% ipython --no-banner

In [1]: import numpy as np

In [2]: np.set_printoptions(precision=3, suppress=True, linewidth=140, legacy="1.25")

In [3]: q, _ = np.linalg.qr(np.array([[0.2, 1.3, 1.4, 0.3, -1.1],
   ...:     [-0.4, -0.6, 1.0, 0.0, -0.6],
   ...:     [-0.1, -0.5, 0.9, -0.8, -1.3],
   ...:     [-0.5, -1.0, 1.2, -0.3, 0.6],
   ...:     [-0.2, 0.3, -0.2, 0.7, -1.5]]))

In [4]: W0 = q[:, :4]

In [5]: W0
Out[5]: 
array([[-0.283, -0.756, -0.579, -0.074],
       [ 0.566, -0.161, -0.135, -0.343],
       [ 0.141,  0.253, -0.53 ,  0.768],
       [ 0.707,  0.008, -0.24 , -0.118],
       [ 0.283, -0.582,  0.556,  0.522]])

In [6]: f = np.array([-7, -1, -2])

In [7]: np.cross(W0[4, :3], W0[3, :3])
Out[7]: array([0.135, 0.461, 0.414])

In [8]: np.convolve(W0[4], f)
Out[8]: array([-1.98 ,  3.792, -3.873, -3.046, -1.633, -1.044])

In [9]: J = np.array([[6, -6, -10, -4, 4],
   ...:     [-12, 12, 20, 8, -8],
   ...:     [12, -12, -20, -8, 8],
   ...:     [12, -12, -20, -8, 8],
   ...:     [-18, 18, 30, 12, -12],
   ...:     [-21, 21, 35, 14, -14]])

In [10]: # rows 2 and 3 are equal

In [11]: np.count_nonzero(J)
Out[11]: 30

In [12]: round(float(np.linalg.norm(J)), 3)
Out[12]: 83.588

In [13]: np.abs(J).max()
Out[13]: 35

In [14]: J.mean(axis=0)
Out[14]: array([-3.5  ,  3.5  ,  5.833,  2.333, -2.333])

In [15]: J - J[0]
Out[15]: 
array([[  0,   0,   0,   0,   0],
       [-18,  18,  30,  12, -12],
       [  6,  -6, -10,  -4,   4],
       [  6,  -6, -10,  -4,   4],
       [-24,  24,  40,  16, -16],
       [-27,  27,  45,  18, -18]])

In [16]: np.linalg.lstsq(J[:-1].T, J[-1])[2]
Out[16]: 1

In [17]: round(np.trace(np.linalg.pinv(J) @ J), 3)
Out[17]: 1.0

In [18]: blk = np.stack([J, 5 * J, J[::-1]])

In [19]: np.linalg.matrix_rank(blk)
Out[19]: array([1, 1, 1])

In [20]: blk.sum(axis=0)
Out[20]: 
array([[  15,  -15,  -25,  -10,   10],
       [ -90,   90,  150,   60,  -60],
       [  84,  -84, -140,  -56,   56],
       [  84,  -84, -140,  -56,   56],
       [-120,  120,  200,   80,  -80],
       [-120,  120,  200,   80,  -80]])

In [21]: (blk @ J.T).shape
Out[21]: (3, 6, 6)
